In [1]: import numpy as np

In [2]: from numpy import linalg as LA

In [3]: np.set_printoptions(precision=2, suppress=True, linewidth=100, floatmode="fixed")

In [4]: E = np.array([[2, 3, 0, 0, 0, 0],
   ...:     [5, 5, 0, 0, 0, 0],
   ...:     [4, 5, 0, 0, 0, 0],
   ...:     [0, 0, 2, 3, 0, 0],
   ...:     [0, 0, 5, 5, 0, 0],
   ...:     [0, 0, 4, 5, 0, 0],
   ...:     [0, 0, 0, 0, 2, 3],
   ...:     [0, 0, 0, 0, 5, 5],
   ...:     [0, 0, 0, 0, 4, 5]])

In [5]: out = np.array([[-3, -1], [1, 5], [-2, 4], [3, -2], [-3, 0], [-4, 2]])

In [6]: np.vstack([E, out.T]).shape
Out[6]: (11, 6)

In [7]: LA.matrix_rank(np.vstack([E, out.T]))
Out[7]: np.int64(6)

In [8]: out.T @ E.T
Out[8]: 
array([[ -3, -10,  -7,   5,   5,   7, -18, -35, -32],
       [ 13,  20,  21,   2,  10,   6,   6,  10,  10]])

In [9]: E @ out
Out[9]: 
array([[ -3,  13],
       [-10,  20],
       [ -7,  21],
       [  5,   2],
       [  5,  10],
       [  7,   6],
       [-18,   6],
       [-35,  10],
       [-32,  10]])

In [10]: np.einsum("ik,kj->ij", E, out)
Out[10]: 
array([[ -3,  13],
       [-10,  20],
       [ -7,  21],
       [  5,   2],
       [  5,  10],
       [  7,   6],
       [-18,   6],
       [-35,  10],
       [-32,  10]])

In [11]: np.einsum("ij->j", E)
Out[11]: array([11, 13, 11, 13, 11, 13])

In [12]: [round(float(x), 2) for x in LA.svd(E, compute_uv=False)[:3]]
Out[12]: [10.17, 10.17, 10.17]

In [13]: blk = np.stack([E, -2 * E, E[::-1]])

In [14]: LA.norm(blk, axis=(1, 2))
Out[14]: array([17.66, 35.33, 17.66])

In [15]: blk.sum(axis=0)
Out[15]: 
array([[-2, -3,  0,  0,  4,  5],
       [-5, -5,  0,  0,  5,  5],
       [-4, -5,  0,  0,  2,  3],
       [ 0,  0,  2,  2,  0,  0],
       [ 0,  0,  0,  0,  0,  0],
       [ 0,  0, -2, -2,  0,  0],
       [ 4,  5,  0,  0, -2, -3],
       [ 5,  5,  0,  0, -5, -5],
       [ 2,  3,  0,  0, -4, -5]])

In [16]: LA.matrix_rank(blk.reshape(3, -1))
Out[16]: np.int64(2)

In [17]: blk.shape
Out[17]: (3, 9, 6)

In [18]: Uu, sig, Vt = LA.svd(E)

In [19]: sig
Out[19]: array([10.17, 10.17, 10.17,  0.72,  0.72,  0.72])

In [20]: np.argmax(sig[:-1] / (sig[1:] + 1e-6)) + 1
Out[20]: np.int64(3)

In [21]: out = Uu[:, :3] @ np.diag(sig[:3]) @ Vt[:3]

In [22]: round(float(np.abs(E - out).max()), 2)
Out[22]: 0.36

In [23]: out
Out[23]: 
array([[2.35, 2.69, 0.00, 0.00, 0.00, 0.00],
       [4.64, 5.32, 0.00, 0.00, 0.00, 0.00],
       [4.20, 4.82, 0.00, 0.00, 0.00, 0.00],
       [0.00, 0.00, 2.35, 2.69, 0.00, 0.00],
       [0.00, 0.00, 4.64, 5.32, 0.00, 0.00],
       [0.00, 0.00, 4.20, 4.82, 0.00, 0.00],
       [0.00, 0.00, 0.00, 0.00, 2.35, 2.69],
       [0.00, 0.00, 0.00, 0.00, 4.64, 5.32],
       [0.00, 0.00, 0.00, 0.00, 4.20, 4.82]])

In [24]: LA.matrix_rank(out)
Out[24]: np.int64(3)

In [25]: np.round(LA.norm(E - out, 2), 2), np.round(sig[3], 2)
Out[25]: (np.float64(0.72), np.float64(0.72))

In [26]: x = np.array([-7, -4, -7, -2, -8, 8])

In [27]: a = np.maximum(E @ x, 0)

In [28]: np.maximum(E @ (3 * x), 0)
Out[28]: array([ 0,  0,  0,  0,  0,  0, 24,  0, 24])

In [29]: np.flatnonzero(a > 1e-9)
Out[29]: array([6, 8])

In [30]: E.T @ a
Out[30]: array([ 0,  0,  0,  0, 48, 64])

In [31]: a
Out[31]: array([0, 0, 0, 0, 0, 0, 8, 0, 8])

In [32]: data = np.load("sample17.npy")

In [33]: data
Out[33]: 
array([[ 2,  0,  0,  0],
       [ 0, -4,  0,  0],
       [ 0,  0,  1,  0],
       [ 0,  0,  0,  0]])

In [34]: # 4 blocks once reordered

In [35]: Uu, sig, Vt = LA.svd(data, full_matrices=False)

In [36]: round(float(np.sqrt((sig ** 2).sum())), 2), round(LA.norm(data), 2)
Out[36]: (4.58, np.float64(4.58))

In [37]: Uu.T @ data @ Vt.T
Out[37]: 
array([[4.00, 0.00, 0.00, 0.00],
       [0.00, 2.00, 0.00, 0.00],
       [0.00, 0.00, 1.00, 0.00],
       [0.00, 0.00, 0.00, 0.00]])

In [38]: Vt @ Vt.T
Out[38]: 
array([[1.00, 0.00, 0.00, 0.00],
       [0.00, 1.00, 0.00, 0.00],
       [0.00, 0.00, 1.00, 0.00],
       [0.00, 0.00, 0.00, 1.00]])

In [39]: np.abs(Uu[:, 0]).round(6).argmax()
Out[39]: np.int64(1)

In [40]: sig / sig[0]
Out[40]: array([1.00, 0.50, 0.25, 0.00])

In [41]: Uu.shape, sig.shape, Vt.shape
Out[41]: ((4, 4), (4,), (4, 4))
